>>> import numpy as np
>>> from numpy import linalg as LA
>>> np.set_printoptions(precision=1, suppress=True, linewidth=140, floatmode="fixed")
>>> rnd = lambda a: np.round(a, 1) + 0
>>> K = np.load("arr.npy")
>>> rnd(K)
array([[ 0.5, -2.0, -0.3,  0.9,  0.3,  0.4,  0.8, -1.1],
       [ 1.2,  2.0,  2.2, -3.0, -0.9,  0.1, -2.5,  2.3],
       [ 0.1,  0.5,  0.2, -0.4, -0.2, -0.2, -0.2,  0.4],
       [-0.3, -0.3, -0.4,  0.5,  0.2,  0.1,  0.3, -0.4],
       [-0.5,  0.6,  0.8, -0.5,  0.9,  1.3, -2.1,  0.4],
       [ 0.0,  2.1,  1.4, -1.9, -0.2,  0.2, -2.2,  1.7],
       [ 1.1,  0.0,  0.2, -0.8, -1.2, -1.0,  0.9,  0.5]])
>>> vec = np.array([0, 1, 1, 1, 3, 1, 3, 2])
>>> a = np.maximum(K @ vec, 0)
>>> rnd(np.tanh(K @ vec))
array([ 0.1, -1.0, -0.4,  0.6, -0.7, -1.0, -0.9])
>>> rnd(K * (a > 1e-9)[:, None])
array([[ 0.5, -2.0, -0.3,  0.9,  0.3,  0.4,  0.8, -1.1],
       [ 0.0,  0.0,  0.0,  0.0,  0.0,  0.0,  0.0,  0.0],
       [ 0.0,  0.0,  0.0,  0.0,  0.0,  0.0,  0.0,  0.0],
       [-0.3, -0.3, -0.4,  0.5,  0.2,  0.1,  0.3, -0.4],
       [ 0.0,  0.0,  0.0,  0.0,  0.0,  0.0,  0.0,  0.0],
       [ 0.0,  0.0,  0.0,  0.0,  0.0,  0.0,  0.0,  0.0],
       [ 0.0,  0.0,  0.0,  0.0,  0.0,  0.0,  0.0,  0.0]])
>>> Uu, sv, Vt = LA.svd(K)
>>> np.argmax(sv[:-1] / (sv[1:] + 1e-6)) + 1
np.int64(3)
>>> M2 = Uu[:, :3] @ np.diag(sv[:3]) @ Vt[:3]
>>> rnd(LA.norm(K - M2) / LA.norm(K))
np.float64(0.0)
>>> blk = np.stack([K, 5 * K, K[::-1]])
>>> print(LA.matrix_rank(blk.reshape(3, -1)))
2
>>> blk.shape
(3, 7, 8)
>>> rank = LA.matrix_rank(K)
>>> rank
np.int64(3)
>>> N = LA.svd(K)[2][rank:].T
>>> print([int(LA.matrix_rank(K[:i])) for i in range(1, len(K) + 1)])
[1, 2, 3, 3, 3, 3, 3]
>>> rnd(N @ N.T)
array([[ 0.5,  0.3, -0.2,  0.2,  0.2,  0.0, -0.1, -0.1],
       [ 0.3,  0.4,  0.1,  0.1,  0.1,  0.2,  0.1, -0.3],
       [-0.2,  0.1,  0.8,  0.2,  0.0, -0.1,  0.2, -0.1],
       [ 0.2,  0.1,  0.2,  0.7, -0.2,  0.0, -0.2,  0.2],
       [ 0.2,  0.1,  0.0, -0.2,  0.8, -0.2,  0.2,  0.1],
       [ 0.0,  0.2, -0.1,  0.0, -0.2,  0.7,  0.3,  0.1],
       [-0.1,  0.1,  0.2, -0.2,  0.2,  0.3,  0.5,  0.1],
       [-0.1, -0.3, -0.1,  0.2,  0.1,  0.1,  0.1,  0.8]])
>>> M = np.loadtxt("m.csv", delimiter=",")
>>> M
array([[ 39.0, -16.0, -16.0,   0.0, -16.0, -10.0,   3.0, -16.0,   0.0, -15.0,   3.0],
       [-16.0,  42.0,  -9.0, -12.0,  -2.0,  12.0, -14.0,  37.0,   6.0,   7.0,   3.0],
       [-16.0,  -9.0,  59.0,  -6.0,  16.0,  -2.0,   0.0, -23.0,   1.0, -32.0,   4.0],
       [  0.0, -12.0,  -6.0,  49.0,  -2.0,  16.0,   8.0,  -6.0,  -8.0,   1.0,  -7.0],
       [-16.0,  -2.0,  16.0,  -2.0,  33.0,   1.0, -15.0,   9.0,   3.0,  21.0,   8.0],
       [-10.0,  12.0,  -2.0,  16.0,   1.0,  25.0,   2.0,   3.0,   4.0,  10.0, -12.0],
       [  3.0, -14.0,   0.0,   8.0, -15.0,   2.0,  62.0, -24.0,   1.0,   0.0,  12.0],
       [-16.0,  37.0, -23.0,  -6.0,   9.0,   3.0, -24.0,  58.0,   2.0,  15.0,   6.0],
       [  0.0,   6.0,   1.0,  -8.0,   3.0,   4.0,   1.0,   2.0,  19.0,   9.0,   6.0],
       [-15.0,   7.0, -32.0,   1.0,  21.0,  10.0,   0.0,  15.0,   9.0,  81.0,  13.0],
       [  3.0,   3.0,   4.0,  -7.0,   8.0, -12.0,  12.0,   6.0,   6.0,  13.0,  39.0]])
>>> rng = np.random.default_rng(5)
>>> lab = rng.permutation(11)
>>> lab
array([10,  7,  1,  3,  2,  4,  6,  0,  9,  5,  8])
>>> M2 = M[lab][:, lab]
>>> rnd(np.sort(np.abs(LA.eigvals(M2))))
array([  0.5,   0.7,   7.9,  11.8,  23.3,  35.3,  53.1,  65.1,  77.2,  92.9, 138.2])
>>> np.diag(M2)
array([39.0, 58.0, 42.0, 49.0, 59.0, 33.0, 62.0, 39.0, 81.0, 25.0, 19.0])
>>> np.trace(M2)
np.float64(506.0)
>>> np.allclose(M2, M)
False
